$ python -q
>>> import numpy as np
>>> from numpy import linalg as LA
>>> np.set_printoptions(precision=2, suppress=True, linewidth=100, legacy="1.25")
>>> W0 = np.load("block8.npy")
>>> W0
array([[ 0, -2,  5,  0, -1,  2],
       [ 0,  1,  2, -2, -5,  4],
       [ 0,  0, -1,  4, -4,  2],
       [ 0,  0,  0, -5, -1, -1],
       [ 0,  0,  0,  0, -3, -1],
       [ 0,  0,  0,  0,  0, -1]])
>>> # triangular
>>> round(float(LA.norm(W0, 2) / LA.norm(W0)), 2)
0.69
>>> left, sigma, Vh = LA.svd(W0, full_matrices=False)
>>> sigma
array([8.69, 6.93, 5.25, 2.7 , 0.79, 0.  ])
>>> sigma / sigma[0]
array([1.  , 0.8 , 0.6 , 0.31, 0.09, 0.  ])
>>> (sigma > 1e-8).sum()
5
>>> left.shape, sigma.shape, Vh.shape
((6, 6), (6,), (6, 6))
>>> np.allclose(left * sigma @ Vh, W0)
True
>>> np.cumsum(sigma ** 2) / np.sum(sigma ** 2)
array([0.47, 0.78, 0.95, 1.  , 1.  , 1.  ])
>>> np.round(Vh @ Vh.T, 2) + 0
array([[1., 0., 0., 0., 0., 0.],
       [0., 1., 0., 0., 0., 0.],
       [0., 0., 1., 0., 0., 0.],
       [0., 0., 0., 1., 0., 0.],
       [0., 0., 0., 0., 1., 0.],
       [0., 0., 0., 0., 0., 1.]])
>>> np.abs(left[:, 0]).round(6).argmax()
1
>>> round(np.sqrt((sigma ** 2).sum()), 2), round(float(LA.norm(W0)), 2)
(12.61, 12.61)
>>> left, sigma, Vh = LA.svd(W0)
>>> V = Vh[:(sigma > 1e-8).sum()]
>>> rng = np.random.default_rng(5)
>>> x = W0[5] + -3 * W0[0] + rng.integers(2) * np.eye(6)[3]
>>> x
array([  0.,   6., -15.,   1.,   3.,  -7.])
>>> LA.matrix_rank(np.vstack([W0, x]))
5
>>> np.allclose(V.T @ V @ x, x)
True
>>> B = np.array([[0, 2, 1]])
>>> K = B.T @ B
>>> K
array([[0, 0, 0],
       [0, 4, 2],
       [0, 2, 1]])
>>> round(float(np.trace(LA.pinv(K) @ K)), 2)
1.0
>>> np.allclose(K[:-1].T @ LA.lstsq(K[:-1].T, K[-1])[0], K[-1])
True
>>> np.einsum("ij,ji->", K, K)
25
>>> np.poly(K)
array([ 1., -5.,  0.,  0.])
>>> np.round(LA.det(K.T), 2)
0.0
>>> np.kron(np.eye(2, dtype=int), K)
array([[0, 0, 0, 0, 0, 0],
       [0, 4, 2, 0, 0, 0],
       [0, 2, 1, 0, 0, 0],
       [0, 0, 0, 0, 0, 0],
       [0, 0, 0, 0, 4, 2],
       [0, 0, 0, 0, 2, 1]])
>>> rank = LA.matrix_rank(K)
>>> rank
1
>>> ns = LA.svd(K)[2][rank:].T
>>> [int(LA.matrix_rank(K[:i])) for i in range(1, len(K) + 1)]
[0, 1, 1]
>>> [int(LA.matrix_rank(K[:, :j + 1])) for j in range(3)]
[0, 1, 1]
>>> ns.shape
(3, 2)
>>> mat = np.array([[-2, 2, 0],
...     [0, 2, -4],
...     [0, 0, 0],
...     [0, 0, 0],
...     [-1, 2, -2],
...     [-1, 2, -2],
...     [-3, 4, -2],
...     [0, 0, 0],
...     [-2, 2, 0],
...     [0, 0, 0],
...     [-2, 2, 0],
...     [-1, 2, -2],
...     [0, 0, 0],
...     [-2, 2, 0],
...     [0, 0, 0]])
>>> # rank 2
>>> left, sigma, Vh = LA.svd(mat)
>>> sigma.round(2) + 0
array([9.43, 4.36, 0.  ])
>>> B = left[:, :2] @ np.diag(sigma[:2]) @ Vh[:2]
>>> round(float(np.abs(mat - B).max()), 2)
0.0
>>> idx = mat[:, 1] > np.median(mat[:, 1])
>>> f = mat[idx].mean(axis=0) - mat[~idx].mean(axis=0)
>>> idx.astype(int)
array([0, 0, 0, 0, 0, 0, 1, 0, 0, 0, 0, 0, 0, 0, 0])
>>> X = np.array([[0.0, 2.2, 1.0], [0.3, -0.4, -1.5], [0.6, 0.2, 1.9]])
>>> X
array([[ 0. ,  2.2,  1. ],
       [ 0.3, -0.4, -1.5],
       [ 0.6,  0.2,  1.9]])
>>> idx = rng.permutation(3)
>>> idx
array([0, 1, 2])
>>> B = X[idx][:, idx]
>>> round(float(LA.det(B)), 2), np.round(LA.det(X[idx]), 2)
(-2.93, -2.93)
>>> f = np.array([6, 6])
>>> np.array([np.convolve(row, f, "same") for row in X])
array([[  0. ,  13.2,  19.2],
       [  1.8,  -0.6, -11.4],
       [  3.6,   4.8,  12.6]])
>>> np.cross(X[2, :3], X[1, :3])
array([ 0.46,  1.47, -0.3 ])
>>> np.polyval(f, X[2])
array([ 9.6,  7.2, 17.4])
>>> np.convolve(X[2], f)
array([ 3.6,  4.8, 12.6, 11.4])
>>> np.correlate(X[2], X[1], "full")
array([-0.9 , -0.54, -2.75, -0.7 ,  0.57])
>>> np.trace(X)
1.5
>>> LA.matrix_power(X, 3)
array([[-1.04,  2.76, -0.38],
       [-1.01, -2.84, -5.5 ],
       [ 2.83,  2.77,  6.2 ]])
>>> np.sort(np.abs(LA.eigvals(X)))
array([1.36, 1.47, 1.47])
>>> round(np.abs(LA.eigvals(X)).max(), 2)
1.47
>>> (X + X.T) / 2
array([[ 0.  ,  1.25,  0.8 ],
       [ 1.25, -0.4 , -0.65],
       [ 0.8 , -0.65,  1.9 ]])
>>> hat = np.triu(np.array([[2, 0, 2], [1, 1, 2], [0, 2, 0]]), 1) + np.eye(3)
>>> B = hat @ X @ LA.inv(hat)
>>> np.round(LA.det(B), 2)
-2.93
>>> B
array([[ 1.2,  2.6, -2.8],
       [ 1.5,  0. , -0.7],
       [ 0.6,  0.2,  0.3]])
>>> LA.matrix_rank(B)
3
